% python3 -q
>>> import numpy as np
>>> import numpy.linalg as la
>>> np.set_printoptions(precision=2, suppress=True, linewidth=120)
>>> def tidy(a):
...     return np.round(a, 2) + 0
... 
>>> A = np.load("case7.npy")
>>> A
array([[1.  , 0.7 , 0.49, 0.34, 0.24, 0.17, 0.12, 0.08],
       [0.7 , 1.  , 0.7 , 0.49, 0.34, 0.24, 0.17, 0.12],
       [0.49, 0.7 , 1.  , 0.7 , 0.49, 0.34, 0.24, 0.17],
       [0.34, 0.49, 0.7 , 1.  , 0.7 , 0.49, 0.34, 0.24],
       [0.24, 0.34, 0.49, 0.7 , 1.  , 0.7 , 0.49, 0.34],
       [0.17, 0.24, 0.34, 0.49, 0.7 , 1.  , 0.7 , 0.49],
       [0.12, 0.17, 0.24, 0.34, 0.49, 0.7 , 1.  , 0.7 ],
       [0.08, 0.12, 0.17, 0.24, 0.34, 0.49, 0.7 , 1.  ]])
>>> Y = np.array([[-7, 5], [5, -9], [7, 9], [1, 9], [7, 6], [-3, 9], [-8, 2], [-2, 4]])
>>> la.matrix_rank(np.vstack([A, Y.T]))
np.int64(8)
>>> tidy(np.einsum("ij->j", A))
array([3.14, 3.76, 4.13, 4.3 , 4.3 , 4.13, 3.76, 3.14])
>>> Y @ A
Traceback (most recent call last):
  File "<python-input-9>", line 1, in <module>
    Y @ A
    ~~^~~
ValueError: matmul: Input operand 1 has a mismatch in its core dimension 0, with gufunc signature (n?,k),(k,m?)->(n?,m?) (size 8 is different from 2)
>>> f, g = A[3], A[5]
>>> tidy(f @ g)
np.float64(2.24)
>>> pr = (f @ g) / (f @ f) * f
>>> tidy(la.norm(f + g) ** 2 + la.norm(f - g) ** 2)
np.float64(10.82)
>>> cov = A.T @ A
>>> la.matrix_rank(cov)
np.int64(8)
>>> tidy(la.svd(A, compute_uv=False) ** 2)
array([15.19,  3.17,  0.75,  0.25,  0.11,  0.06,  0.04,  0.03])
>>> np.allclose(cov, cov.T)
True
>>> tidy(la.eigvalsh(cov)[::-1])
array([15.19,  3.17,  0.75,  0.25,  0.11,  0.06,  0.04,  0.03])
>>> (A @ A.T).shape
(8, 8)
>>> vals, vecs = la.eigh(A)
>>> vec = np.array([4, 0, 1, 0, 5, 3, 1, 1])
>>> tidy(vecs * np.maximum(vals, 0) @ vecs.T)
array([[1.  , 0.7 , 0.49, 0.34, 0.24, 0.17, 0.12, 0.08],
       [0.7 , 1.  , 0.7 , 0.49, 0.34, 0.24, 0.17, 0.12],
       [0.49, 0.7 , 1.  , 0.7 , 0.49, 0.34, 0.24, 0.17],
       [0.34, 0.49, 0.7 , 1.  , 0.7 , 0.49, 0.34, 0.24],
       [0.24, 0.34, 0.49, 0.7 , 1.  , 0.7 , 0.49, 0.34],
       [0.17, 0.24, 0.34, 0.49, 0.7 , 1.  , 0.7 , 0.49],
       [0.12, 0.17, 0.24, 0.34, 0.49, 0.7 , 1.  , 0.7 ],
       [0.08, 0.12, 0.17, 0.24, 0.34, 0.49, 0.7 , 1.  ]])
>>> tidy(vec @ A @ vec / (vec @ vec)), tidy(vals[0]), tidy(vals[-1])
(np.float64(2.22), np.float64(0.19), np.float64(3.9))
>>> vec @ A @ vec
np.float64(117.8)
>>> tidy(la.eigvalsh(A[1:, 1:]))
array([0.19, 0.21, 0.27, 0.41, 0.71, 1.53, 3.68])
>>> m1 = np.loadtxt("x.csv", delimiter=",")
>>> m1
array([[ 3.,  2.,  2.,  4.,  4.,  2.,  0.,  3.,  2.,  2.],
       [ 6.,  3.,  2.,  7.,  4.,  2.,  1.,  6.,  5.,  5.],
       [ 9.,  6.,  4.,  8.,  8.,  2.,  4.,  7.,  8.,  6.],
       [30., 15.,  6., 27., 12.,  2., 13., 26., 29., 25.],
       [18., 11.,  6., 15., 12.,  2.,  9., 14., 17., 13.],
       [21., 11.,  5., 19., 10.,  2.,  9., 18., 20., 17.],
       [18., 11.,  6., 15., 12.,  2.,  9., 14., 17., 13.],
       [27., 13.,  5., 25., 10.,  2., 11., 24., 26., 23.],
       [18.,  9.,  4., 17.,  8.,  2.,  7., 16., 17., 15.],
       [18.,  8.,  3., 18.,  6.,  2.,  6., 17., 17., 16.],
       [ 3.,  2.,  2.,  4.,  4.,  2.,  0.,  3.,  2.,  2.],
       [15.,  6.,  2., 16.,  4.,  2.,  4., 15., 14., 14.],
       [24., 14.,  7., 20., 14.,  2., 12., 19., 23., 18.],
       [27., 13.,  5., 25., 10.,  2., 11., 24., 26., 23.]])
>>> tidy(la.norm(m1, axis=0))
array([70.93, 36.82, 17.  , 64.84, 34.  ,  7.48, 30.27, 61.47, 67.61, 58.14])
>>> tidy(la.norm(m1[4], 1)), tidy(la.norm(m1[4], np.inf))
(np.float64(117.0), np.float64(18.0))
>>> m1[4] @ m1[11]
np.float64(1306.0)
>>> tidy(la.norm(m1, "nuc"))
np.float64(176.76)
